>>> import numpy as np
>>> from numpy import linalg as LA
>>> np.set_printoptions(precision=2, suppress=True, linewidth=200)
>>> data = np.loadtxt("mat.csv", delimiter=",")
>>> print(data)
[[ 0.  0.  0.  0.  0.  0.  0.  0.  2. -5.  4.  1.]
 [ 0.  0.  0.  0.  0.  0.  0.  0.  4.  4.  3. -3.]
 [ 0.  0.  0.  0.  0.  0.  0.  0.  3. -5. -4.  4.]
 [ 0.  0.  0.  0.  0.  0.  0.  0.  3. -1. -2. -4.]
 [ 0.  0.  0.  0.  0.  0.  0.  0.  3.  1.  2.  4.]
 [ 0.  0.  0.  0.  0.  0.  0.  0.  3.  2.  1.  2.]
 [ 0.  0.  0.  0.  0.  0.  0.  0.  4. -5. -4.  5.]
 [ 0.  0.  0.  0.  0.  0.  0.  0.  2. -2. -5.  0.]
 [ 2.  4.  3.  3.  3.  3.  4.  2.  0.  0.  0.  0.]
 [-5.  4. -5. -1.  1.  2. -5. -2.  0.  0.  0.  0.]
 [ 4.  3. -4. -2.  2.  1. -4. -5.  0.  0.  0.  0.]
 [ 1. -3.  4. -4.  4.  2.  5.  0.  0.  0.  0.  0.]]
>>> rk = LA.matrix_rank(data)
>>> print(rk)
8
>>> null = LA.svd(data)[2][rk:].T
>>> print([int(LA.matrix_rank(data[:, :j + 1])) for j in range(12)])
[1, 2, 3, 4, 4, 4, 4, 4, 5, 6, 7, 8]
>>> print([int(LA.matrix_rank(data[:i])) for i in range(1, len(data) + 1)])
[1, 2, 3, 4, 4, 4, 4, 4, 5, 6, 7, 8]
>>> print(LA.matrix_rank(data.T @ data), LA.matrix_rank(data @ data.T))
8 8
>>> print(null.shape)
(12, 4)
>>> print(np.unique(data.round(6), axis=0).shape)
(12, 12)
>>> print(LA.lstsq(data[:-1].T, data[-1])[2])
7
>>> print(np.round(np.trace(LA.pinv(data) @ data), 2))
8.0
>>> try:
...     LA.inv(data)
... except LA.LinAlgError as e:
...     print(e)
... 
Singular matrix
>>> print(np.abs(np.diag(LA.qr(data)[1])) > 1e-9)
[ True  True  True  True False False False False  True  True  True  True]
>>> print(np.trace(data))
0.0
>>> print(LA.matrix_power(data, 2))
[[ 46.  -3.  19.  -1.  13.   2.  22.  -6.   0.   0.   0.   0.]
 [ -3.  50. -32.  14.  10.  17. -31. -15.   0.   0.   0.   0.]
 [ 19. -32.  66.   6.  12.   3.  73.  36.   0.   0.   0.   0.]
 [ -1.  14.   6.  30. -12.  -3.   5.  18.   0.   0.   0.   0.]
 [ 13.  10.  12. -12.  30.  21.  19.  -6.   0.   0.   0.   0.]
 [  2.  17.   3.  -3.  21.  18.   8.  -3.   0.   0.   0.   0.]
 [ 22. -31.  73.   5.  19.   8.  82.  38.   0.   0.   0.   0.]
 [ -6. -15.  36.  18.  -6.  -3.  38.  33.   0.   0.   0.   0.]
 [  0.   0.   0.   0.   0.   0.   0.   0.  76. -27. -15.  28.]
 [  0.   0.   0.   0.   0.   0.   0.   0. -27. 101.  48. -50.]
 [  0.   0.   0.   0.   0.   0.   0.   0. -15.  48.  91. -23.]
 [  0.   0.   0.   0.   0.   0.   0.   0.  28. -50. -23.  87.]]
>>> print(round(float(np.abs(LA.eigvals(data)).max()), 2))
13.8
>>> print(np.round(LA.det(data), 2))
0.0
>>> print((data + data.T) / 2)
[[ 0.  0.  0.  0.  0.  0.  0.  0.  2. -5.  4.  1.]
 [ 0.  0.  0.  0.  0.  0.  0.  0.  4.  4.  3. -3.]
 [ 0.  0.  0.  0.  0.  0.  0.  0.  3. -5. -4.  4.]
 [ 0.  0.  0.  0.  0.  0.  0.  0.  3. -1. -2. -4.]
 [ 0.  0.  0.  0.  0.  0.  0.  0.  3.  1.  2.  4.]
 [ 0.  0.  0.  0.  0.  0.  0.  0.  3.  2.  1.  2.]
 [ 0.  0.  0.  0.  0.  0.  0.  0.  4. -5. -4.  5.]
 [ 0.  0.  0.  0.  0.  0.  0.  0.  2. -2. -5.  0.]
 [ 2.  4.  3.  3.  3.  3.  4.  2.  0.  0.  0.  0.]
 [-5.  4. -5. -1.  1.  2. -5. -2.  0.  0.  0.  0.]
 [ 4.  3. -4. -2.  2.  1. -4. -5.  0.  0.  0.  0.]
 [ 1. -3.  4. -4.  4.  2.  5.  0.  0.  0.  0.  0.]]
>>> print(np.allclose(data, data.T))
True
>>> t3 = np.stack([data, -3 * data, data[::-1]])
>>> print(LA.det(t3))
[0. 0. 0.]
>>> print(np.einsum("bij,cij->bc", t3, t3))
[[  710. -2130.     4.]
 [-2130.  6390.   -12.]
 [    4.   -12.   710.]]
>>> print(LA.norm(t3, axis=(1, 2)))
[26.65 79.94 26.65]
>>> print(t3.sum(axis=0))
[[  1.  -3.   4.  -4.   4.   2.   5.   0.  -4.  10.  -8.  -2.]
 [  4.   3.  -4.  -2.   2.   1.  -4.  -5.  -8.  -8.  -6.   6.]
 [ -5.   4.  -5.  -1.   1.   2.  -5.  -2.  -6.  10.   8.  -8.]
 [  2.   4.   3.   3.   3.   3.   4.   2.  -6.   2.   4.   8.]
 [  0.   0.   0.   0.   0.   0.   0.   0.  -4.  -4.  -9.  -8.]
 [  0.   0.   0.   0.   0.   0.   0.   0.  -2.  -9.  -6.   1.]
 [  0.   0.   0.   0.   0.   0.   0.   0.  -5.  12.   9.  -8.]
 [  0.   0.   0.   0.   0.   0.   0.   0.  -1.   5.  12.   4.]
 [ -4.  -8.  -6.  -6.  -6.  -6.  -8.  -4.   3.  -1.  -2.  -4.]
 [ 10.  -8.  10.   2.  -2.  -4.  10.   4.   3.  -5.  -4.   4.]
 [ -8.  -6.   8.   4.  -4.  -2.   8.  10.   4.   4.   3.  -3.]
 [ -2.   6.  -8.   8.  -8.  -4. -10.   0.   2.  -5.   4.   1.]]
>>> A = np.loadtxt("a.csv", delimiter=",")
>>> print(A)
[[ 12.   2.   3.  -2.   4.  -5.  -1.   1.  -3.  -9.]
 [  2.  15.  10.  -6.  -7.   6.   4.   1.   6.   5.]
 [  3.  10.   8.  -3.  -3.   5.   6.  -2.   4.   1.]
 [ -2.  -6.  -3.  11.  -1.   2.   0.  -2.  -5.   2.]
 [  4.  -7.  -3.  -1.  10.  -4.   2.  -2.   0.  -8.]
 [ -5.   6.   5.   2.  -4.  13.  10.  -6.   7.   7.]
 [ -1.   4.   6.   0.   2.  10.  15. -11.   6.  -2.]
 [  1.   1.  -2.  -2.  -2.  -6. -11.  11.  -1.   5.]
 [ -3.   6.   4.  -5.   0.   7.   6.  -1.   9.   5.]
 [ -9.   5.   1.   2.  -8.   7.  -2.   5.   5.  15.]]
>>> left, sv, Vh = LA.svd(data)
>>> print(sv.round(2) + 0)
[13.8  13.8   8.54  8.54  7.41  7.41  6.06  6.06  0.    0.    0.    0.  ]
>>> print(np.argmax(sv[:-1] / (sv[1:] + 1e-6)) + 1)
8
>>> other = left[:, :8] @ np.diag(sv[:8]) @ Vh[:8]
>>> print(round(float(LA.norm(data - other) / LA.norm(data)), 2))
0.0
>>> print(other.round(2) + 0)
[[ 0.  0.  0.  0.  0.  0.  0.  0.  2. -5.  4.  1.]
 [ 0.  0.  0.  0.  0.  0.  0.  0.  4.  4.  3. -3.]
 [ 0.  0.  0.  0.  0.  0.  0.  0.  3. -5. -4.  4.]
 [ 0.  0.  0.  0.  0.  0.  0.  0.  3. -1. -2. -4.]
 [ 0.  0.  0.  0.  0.  0.  0.  0.  3.  1.  2.  4.]
 [ 0.  0.  0.  0.  0.  0.  0.  0.  3.  2.  1.  2.]
 [ 0.  0.  0.  0.  0.  0.  0.  0.  4. -5. -4.  5.]
 [ 0.  0.  0.  0.  0.  0.  0.  0.  2. -2. -5.  0.]
 [ 2.  4.  3.  3.  3.  3.  4.  2.  0.  0.  0.  0.]
 [-5.  4. -5. -1.  1.  2. -5. -2.  0.  0.  0.  0.]
 [ 4.  3. -4. -2.  2.  1. -4. -5.  0.  0.  0.  0.]
 [ 1. -3.  4. -4.  4.  2.  5.  0.  0.  0.  0.  0.]]
>>> print(np.round(np.abs(data - other).max(), 2))
0.0
